% python3 -q
>>> import numpy as np
>>> np.set_printoptions(suppress=True, linewidth=160)
>>> W0 = np.loadtxt("arr.csv", delimiter=",")
>>> W0
array([[ 0.,  7.,  1.,  1.,  1.,  0.,  0.,  0.,  0.],
       [ 6.,  3.,  5.,  3.,  4.,  0.,  0.,  0.,  0.],
       [ 7.,  7.,  8.,  3.,  3.,  0.,  0.,  0.,  0.],
       [ 8.,  9.,  0.,  9.,  7.,  0.,  0.,  0.,  0.],
       [ 5.,  1.,  9.,  7.,  1.,  0.,  0.,  0.,  0.],
       [ 0.,  0.,  0.,  0.,  0.,  0., -2.,  1.,  1.],
       [ 0.,  0.,  0.,  0.,  0.,  0.,  2.,  0., -2.],
       [ 0.,  0.,  0.,  0.,  0.,  1.,  0., -1., -1.],
       [ 0.,  0.,  0.,  0.,  0.,  0.,  1.,  1.,  0.]])
>>> rng = np.random.default_rng(7)
>>> idx = rng.permutation(9)
>>> A2 = W0[:, idx] * rng.choice([-1, 1], 9)
>>> A2
array([[ 0.,  0., -0., -7.,  1., -0.,  1., -1., -0.],
       [ 0.,  6., -0., -3.,  3., -0.,  5., -4., -0.],
       [ 0.,  7., -0., -7.,  3., -0.,  8., -3., -0.],
       [ 0.,  8., -0., -9.,  9., -0.,  0., -7., -0.],
       [ 0.,  5., -0., -1.,  7., -0.,  9., -1., -0.],
       [ 1.,  0., -1., -0.,  0.,  2.,  0., -0., -0.],
       [-2.,  0., -0., -0.,  0., -2.,  0., -0., -0.],
       [-1.,  0.,  1., -0.,  0., -0.,  0., -0., -1.],
       [ 0.,  0., -1., -0.,  0., -1.,  0., -0., -0.]])
>>> U, _, Vh = np.linalg.svd(W0.T @ A2)
>>> np.round(U @ Vh, 2) + 0
array([[ 0.,  1.,  0.,  0.,  0.,  0.,  0.,  0.,  0.],
       [ 0.,  0.,  0., -1.,  0.,  0.,  0.,  0.,  0.],
       [ 0.,  0.,  0.,  0.,  0.,  0.,  1.,  0.,  0.],
       [ 0.,  0.,  0.,  0.,  1.,  0.,  0.,  0.,  0.],
       [ 0.,  0.,  0.,  0.,  0.,  0.,  0., -1.,  0.],
       [ 0.,  0.,  0.,  0.,  0.,  0.,  0.,  0., -1.],
       [ 0.,  0.,  0.,  0.,  0., -1.,  0.,  0.,  0.],
       [ 0.,  0., -1.,  0.,  0.,  0.,  0.,  0.,  0.],
       [ 1.,  0.,  0.,  0.,  0.,  0.,  0.,  0.,  0.]])
>>> idx
array([8, 0, 7, 1, 3, 6, 2, 4, 5])
>>> M = np.eye(9, dtype=int)[rng.permutation(9)]
>>> M
array([[0, 0, 0, 0, 1, 0, 0, 0, 0],
       [0, 1, 0, 0, 0, 0, 0, 0, 0],
       [0, 0, 0, 0, 0, 0, 1, 0, 0],
       [0, 0, 0, 1, 0, 0, 0, 0, 0],
       [1, 0, 0, 0, 0, 0, 0, 0, 0],
       [0, 0, 0, 0, 0, 0, 0, 1, 0],
       [0, 0, 0, 0, 0, 1, 0, 0, 0],
       [0, 0, 1, 0, 0, 0, 0, 0, 0],
       [0, 0, 0, 0, 0, 0, 0, 0, 1]])
>>> A2 = M / np.sqrt((M ** 2).mean(axis=1, keepdims=True))
>>> np.linalg.matrix_rank(M - M.mean(axis=1, keepdims=True))
np.int64(8)
>>> np.round(M - M.mean(axis=1, keepdims=True), 2)
array([[-0.11, -0.11, -0.11, -0.11,  0.89, -0.11, -0.11, -0.11, -0.11],
       [-0.11,  0.89, -0.11, -0.11, -0.11, -0.11, -0.11, -0.11, -0.11],
       [-0.11, -0.11, -0.11, -0.11, -0.11, -0.11,  0.89, -0.11, -0.11],
       [-0.11, -0.11, -0.11,  0.89, -0.11, -0.11, -0.11, -0.11, -0.11],
       [ 0.89, -0.11, -0.11, -0.11, -0.11, -0.11, -0.11, -0.11, -0.11],
       [-0.11, -0.11, -0.11, -0.11, -0.11, -0.11, -0.11,  0.89, -0.11],
       [-0.11, -0.11, -0.11, -0.11, -0.11,  0.89, -0.11, -0.11, -0.11],
       [-0.11, -0.11,  0.89, -0.11, -0.11, -0.11, -0.11, -0.11, -0.11],
       [-0.11, -0.11, -0.11, -0.11, -0.11, -0.11, -0.11, -0.11,  0.89]])
>>> vec = np.array([2, 0, 1, 1, 0, 1, 1, 1, 2])
>>> rhs = M @ vec
>>> c, lr = np.zeros(9), 1 / np.linalg.norm(M, 2) ** 2
>>> for i in range(6):
...     c -= lr * M.T @ (M @ c - rhs)
...     if i % 1 == 0: print(i, round(np.linalg.norm(M @ c - rhs), 2))
... 
0 0.0
1 0.0
2 0.0
3 0.0
4 0.0
5 0.0
>>> round(np.linalg.cond(M), 2)
np.float64(1.0)
>>> M[:, 3] @ M[:, 0]
np.int64(0)
>>> np.round(np.linalg.svd(M, compute_uv=False), 2)
array([1., 1., 1., 1., 1., 1., 1., 1., 1.])
>>> np.round(np.linalg.norm(M, axis=0), 2)
array([1., 1., 1., 1., 1., 1., 1., 1., 1.])
>>> M @ M.T
array([[1, 0, 0, 0, 0, 0, 0, 0, 0],
       [0, 1, 0, 0, 0, 0, 0, 0, 0],
       [0, 0, 1, 0, 0, 0, 0, 0, 0],
       [0, 0, 0, 1, 0, 0, 0, 0, 0],
       [0, 0, 0, 0, 1, 0, 0, 0, 0],
       [0, 0, 0, 0, 0, 1, 0, 0, 0],
       [0, 0, 0, 0, 0, 0, 1, 0, 0],
       [0, 0, 0, 0, 0, 0, 0, 1, 0],
       [0, 0, 0, 0, 0, 0, 0, 0, 1]])
>>> vec = np.array([0, -3, -2, 0, -2, -1, -3, 3, 0])
>>> a = np.maximum(M @ vec, 0)
>>> np.flatnonzero(a > 1e-9)
array([5])
>>> np.round(np.tanh(M @ vec), 2)
array([-0.96, -1.  , -1.  ,  0.  ,  0.  ,  1.  , -0.76, -0.96,  0.  ])
>>> a
array([0, 0, 0, 0, 0, 3, 0, 0, 0])
>>> feats = np.load("layer4.npy")
>>> feats.round(2)
array([[ 0.87,  0.  ,  0.5 ],
       [ 0.  ,  1.  ,  0.  ],
       [-0.5 ,  0.  ,  0.87]])
>>> # 2 groups of indices that never mix
>>> round(float(np.linalg.det(W0)), 2)
18560.0
>>> np.round(np.sort(np.linalg.eigvals(W0).real), 2)
array([-3.71, -2.18, -2.18, -1.32,  0.36,  0.36,  1.59,  6.63, 22.43])
>>> arr = np.loadtxt("a.csv", delimiter=",")
>>> arr
array([[-0.03, -1.48,  1.42],
       [ 0.03, -0.2 ,  0.17],
       [-0.02, -0.29,  0.26],
       [-0.05,  2.28, -2.28],
       [ 0.02, -1.81,  1.86],
       [ 0.05, -0.91,  0.93],
       [-0.06,  0.26, -0.28],
       [-0.06, -0.99,  0.95],
       [-0.02, -2.17,  2.16],
       [-0.03, -0.96,  0.96],
       [ 0.  , -1.2 ,  1.24]])
>>> C2 = np.cov(arr, rowvar=False)
>>> np.argwhere(np.triu(np.abs(np.corrcoef(arr.T)) > 0.8, 1))
array([[1, 2]])
>>> C2.round(2) + 0
array([[ 0.  , -0.02,  0.02],
       [-0.02,  1.47, -1.47],
       [ 0.02, -1.47,  1.48]])
>>> np.round(np.polyfit(arr[:, 1], arr[:, 2], 1), 2)
array([-1.  , -0.01])
>>> Xc = arr - arr.mean(axis=0)
>>> U, sigma, Vh = np.linalg.svd(Xc, full_matrices=False)
>>> np.linalg.matrix_rank(Xc)
np.int64(3)
>>> round((sigma ** 2).sum() ** 2 / (sigma ** 4).sum(), 2)
np.float64(1.0)
>>> np.round(Vh[0] * np.sign(Vh[0, np.abs(Vh[0]).argmax()]), 2)
array([ 0.01, -0.71,  0.71])
>>> np.searchsorted(np.cumsum(sigma ** 2) / (sigma ** 2).sum(), 0.9) + 1
np.int64(1)
>>> (np.sign(U[:, 0]) == np.sign(U[0, 0])).astype(int)
array([1, 0, 0, 0, 1, 1, 0, 1, 1, 1, 1])
>>> np.round(Xc.mean(axis=0), 2) + 0
array([0., 0., 0.])
>>> np.abs(U[:, 0]).argmax()
np.int64(3)
>>> np.round(sigma ** 2 / (sigma ** 2).sum(), 2) + 0
array([1., 0., 0.])
>>> np.round(np.abs(Vh[-1]), 2)
array([0.43, 0.64, 0.64])
>>> A2 = np.array([[-5], [-1], [-2]])
>>> Z = np.array([[0, 2, 2, 2, 3, 1, 1, 3, 3]])
>>> J = A2 @ Z
>>> J
array([[  0, -10, -10, -10, -15,  -5,  -5, -15, -15],
       [  0,  -2,  -2,  -2,  -3,  -1,  -1,  -3,  -3],
       [  0,  -4,  -4,  -4,  -6,  -2,  -2,  -6,  -6]])
>>> r = np.linalg.matrix_rank(J)
>>> r
np.int64(1)
>>> null = np.linalg.svd(J)[2][r:].T
>>> null.shape
(9, 8)
>>> [int(np.linalg.matrix_rank(J[:i])) for i in range(1, len(J) + 1)]
[1, 1, 1]
>>> np.linalg.matrix_rank(J.T @ J), np.linalg.matrix_rank(J @ J.T)
(np.int64(1), np.int64(1))
>>> [int(np.linalg.matrix_rank(np.delete(J, i, axis=0))) for i in range(3)]
[1, 1, 1]
>>> E = np.load("sample13.npy")
>>> E
array([[ 4,  4,  4,  4,  4,  4,  4],
       [ 4,  8,  8,  8,  8,  8,  8],
       [ 4,  8, 12, 12, 12, 12, 12],
       [ 4,  8, 12, 16, 16, 16, 16],
       [ 4,  8, 12, 16, 20, 20, 20],
       [ 4,  8, 12, 16, 20, 24, 24],
       [ 4,  8, 12, 16, 20, 24, 28]])
>>> idx = rng.permutation(7)
>>> A2 = E[:, idx] * rng.choice([-1, 1], 7)
>>> A2
array([[  4,   4,   4,  -4,   4,  -4,  -4],
       [  8,   8,   4,  -8,   8,  -8,  -8],
       [ 12,  12,   4, -12,   8, -12, -12],
       [ 12,  16,   4, -16,   8, -16, -16],
       [ 12,  20,   4, -16,   8, -20, -20],
       [ 12,  20,   4, -16,   8, -24, -24],
       [ 12,  20,   4, -16,   8, -24, -28]])
>>> U, _, Vh = np.linalg.svd(E.T @ A2)
>>> np.round(U @ Vh, 2) + 0
array([[ 0.,  0.,  1.,  0.,  0.,  0.,  0.],
       [ 0.,  0.,  0.,  0.,  1.,  0.,  0.],
       [ 1.,  0.,  0.,  0.,  0.,  0.,  0.],
       [ 0.,  0.,  0., -1.,  0.,  0.,  0.],
       [ 0.,  1.,  0.,  0.,  0.,  0.,  0.],
       [ 0.,  0.,  0.,  0.,  0., -1.,  0.],
       [ 0.,  0.,  0.,  0.,  0.,  0., -1.]])
>>> idx
array([2, 4, 0, 3, 1, 5, 6])
>>> vec = np.ones(7)
>>> for _ in range(4):
...     vec = E @ vec
...     vec /= np.linalg.norm(vec)
...     print(round(vec @ E @ vec, 2))
... 
91.41
91.52
91.52
91.52
>>> vec.round(2)
array([0.11, 0.21, 0.3 , 0.38, 0.45, 0.49, 0.51])
>>> u = np.array([2, -2])
>>> np.round(np.polyval(u, arr[3]), 2)
array([-2.1 ,  2.56, -6.56])
>>> m1 = np.load("x.npy")
>>> m1
array([[ 68., -40., -64., -64.,  72.,  24., -24.],
       [-40.,  29.,  40.,  40., -45., -15.,  15.],
       [-64.,  40.,  68.,  64., -72., -24.,  24.],
       [-64.,  40.,  64.,  68., -72., -24.,  24.],
       [ 72., -45., -72., -72.,  85.,  27., -27.],
       [ 24., -15., -24., -24.,  27.,  13.,  -9.],
       [-24.,  15.,  24.,  24., -27.,  -9.,  13.]])
>>> vec = np.array([4, 6, 3, 1, -8, -8, 3])
>>> rhs = m1 @ vec
>>> c, lr = np.zeros(7), 1 / np.linalg.norm(m1, 2) ** 2
>>> for i in range(30):
...     c -= lr * m1.T @ (m1 @ c - rhs)
...     if i % 5 == 0: print(i, round(np.linalg.norm(m1 @ c - rhs), 2))
... 
0 47.54
5 47.51
10 47.47
15 47.43
20 47.4
25 47.36
>>> round(float(np.linalg.cond(m1)), 2)
80.0
>>> c.round(2)
array([-3.38,  2.15,  3.42,  3.41, -3.86, -1.31,  1.29])
>>> A2 = np.linalg.inv(m1)
>>> np.round(np.linalg.det(m1) * A2, 2)
array([[262144.,  40960.,  65536.,  65536., -73728., -24576.,  24576.],
       [ 40960., 302080., -40960., -40960.,  46080.,  15360., -15360.],
       [ 65536., -40960., 262144., -65536.,  73728.,  24576., -24576.],
       [ 65536., -40960., -65536., 262144.,  73728.,  24576., -24576.],
       [-73728.,  46080.,  73728.,  73728., 244736., -27648.,  27648.],
       [-24576.,  15360.,  24576.,  24576., -27648., 318464.,   9216.],
       [ 24576., -15360., -24576., -24576.,  27648.,   9216., 318464.]])
>>> np.allclose(A2, m1.T)
False
>>> X = np.load("data.npy")
>>> X.round(2) + 0
array([[  3.98,  -1.79, -25.24, -21.39,  -3.85,  -7.13],
       [  3.96,  -1.68, -23.61, -19.85,  -3.75,  -6.62],
       [  3.88,  -1.5 , -20.93, -17.34,  -3.59,  -5.78],
       [  3.53,  -1.19, -14.85, -11.7 ,  -3.15,  -3.9 ],
       [  3.27,  -1.09, -12.16,  -9.25,  -2.91,  -3.08],
       [  3.07,  -1.05, -10.52,  -7.77,  -2.75,  -2.59],
       [  2.71,  -1.01,  -8.21,  -5.73,  -2.48,  -1.91],
       [  2.01,  -1.  ,  -5.05,  -3.04,  -2.01,  -1.01],
       [  1.79,  -1.  ,  -4.29,  -2.42,  -1.86,  -0.81],
       [  1.67,  -1.  ,  -3.9 ,  -2.12,  -1.78,  -0.71],
       [  0.63,  -0.88,  -1.38,  -0.38,  -1.  ,  -0.13],
       [  0.52,  -0.84,  -1.19,  -0.28,  -0.91,  -0.09],
       [  0.52,  -0.83,  -1.18,  -0.28,  -0.9 ,  -0.09],
       [  0.19,  -0.6 ,  -0.58,  -0.05,  -0.52,  -0.02],
       [  0.05,  -0.35,  -0.27,  -0.01,  -0.27,   0.  ],
       [  0.05,   0.44,   0.26,   0.01,   0.26,   0.  ],
       [  0.07,   0.5 ,   0.3 ,   0.01,   0.29,   0.  ],
       [  0.19,   0.92,   0.53,   0.04,   0.48,   0.01],
       [  1.72,   3.78,   2.33,   0.96,   1.37,   0.32],
       [  1.77,   3.85,   2.38,   1.  ,   1.39,   0.33],
       [  2.2 ,   4.49,   2.87,   1.34,   1.53,   0.45],
       [  2.65,   5.14,   3.38,   1.72,   1.66,   0.57],
       [  2.82,   5.39,   3.59,   1.88,   1.71,   0.63],
       [  2.85,   5.43,   3.63,   1.91,   1.72,   0.64],
       [  3.52,   6.36,   4.42,   2.53,   1.89,   0.84],
       [  5.56,   9.03,   6.95,   4.64,   2.31,   1.55],
       [  7.3 ,  11.2 ,   9.23,   6.62,   2.6 ,   2.21],
       [  8.98,  13.26,  11.53,   8.68,   2.85,   2.89],
       [ 12.05,  16.9 ,  15.88,  12.65,   3.23,   4.22],
       [ 16.87,  22.46,  23.11,  19.39,   3.73,   6.46]])
>>> d = np.linalg.norm(X[:, None] - X[None], axis=-1)
>>> np.flatnonzero(d[24] < d.mean() / 2)
array([16, 17, 18, 19, 20, 21, 22, 23, 24, 25])
>>> d[:5, :5].round(2)
array([[ 0.  ,  2.3 ,  6.08, 14.6 , 18.35],
       [ 2.3 ,  0.  ,  3.77, 12.3 , 16.05],
       [ 6.08,  3.77,  0.  ,  8.52, 12.27],
       [14.6 , 12.3 ,  8.52,  0.  ,  3.75],
       [18.35, 16.05, 12.27,  3.75,  0.  ]])
>>> d.mean(axis=1).argmax()
np.int64(29)
>>> (d + 1e9 * np.eye(30)).round(6).argmin(axis=1)
array([ 1,  0,  1,  4,  5,  4,  5,  8,  9,  8, 11, 12, 11, 14, 13, 16, 15, 16, 19, 18, 19, 22, 23, 22, 23, 26, 27, 26, 27, 28])
>>> np.abs(np.diag(np.linalg.qr(X)[1])) > 1e-9
array([ True,  True,  True, False, False, False])
>>> round(float(np.trace(np.linalg.pinv(X) @ X)), 2)
3.0
>>> np.linalg.lstsq(X[:-1].T, X[-1])[2]
np.int32(3)
>>> np.unique(X.round(6), axis=0).shape
(30, 6)
>>> r = np.linalg.matrix_rank(X)
>>> r
np.int64(3)
>>> null = np.linalg.svd(X)[2][r:].T
>>> [int(np.linalg.matrix_rank(np.delete(X, i, axis=0))) for i in range(30)]
[3, 3, 3, 3, 3, 3, 3, 3, 3, 3, 3, 3, 3, 3, 3, 3, 3, 3, 3, 3, 3, 3, 3, 3, 3, 3, 3, 3, 3, 3]
>>> np.linalg.matrix_rank(X.T @ X), np.linalg.matrix_rank(X @ X.T)
(np.int64(3), np.int64(3))
>>> np.round(null @ null.T, 2)
array([[ 0.29, -0.29,  0.15, -0.13,  0.28, -0.04],
       [-0.29,  0.29, -0.15,  0.13, -0.28,  0.04],
       [ 0.15, -0.15,  0.42, -0.38, -0.2 , -0.13],
       [-0.13,  0.13, -0.38,  0.44,  0.18, -0.19],
       [ 0.28, -0.28, -0.2 ,  0.18,  0.62,  0.06],
       [-0.04,  0.04, -0.13, -0.19,  0.06,  0.94]])
>>> def softmax(z):
...     e = np.exp(z - z.max(axis=-1, keepdims=True))
...     return e / e.sum(axis=-1, keepdims=True)
... 
>>> np.round(softmax(X).sum(axis=1), 2)
array([1., 1., 1., 1., 1., 1., 1., 1., 1., 1., 1., 1., 1., 1., 1., 1., 1., 1., 1., 1., 1., 1., 1., 1., 1., 1., 1., 1., 1., 1.])
>>> np.round(softmax(X[18]), 2)
array([0.08, 0.65, 0.15, 0.04, 0.06, 0.02])
>>> scores = X @ X.T / np.sqrt(6)
>>> softmax(scores).round(6).argmax(axis=1)
array([ 0,  0,  0,  0,  0,  0,  0,  0,  0,  0,  0,  0,  0,  0,  0, 29, 29, 29, 29, 29, 29, 29, 29, 29, 29, 29, 29, 29, 29, 29])
>>> C2 = np.cov(X, rowvar=False)
>>> np.round(np.median(X, axis=0), 2) + 0
array([2.68, 0.04, 0.  , 0.  , 0.  , 0.  ])
>>> np.argsort(-X.std(axis=0).round(6), kind="stable")
array([2, 3, 1, 0, 5, 4])
>>> C2.shape
(6, 6)
>>> np.round(np.polyfit(X[:, 0], X[:, 3], 1), 2)
array([ 1.08, -4.88])
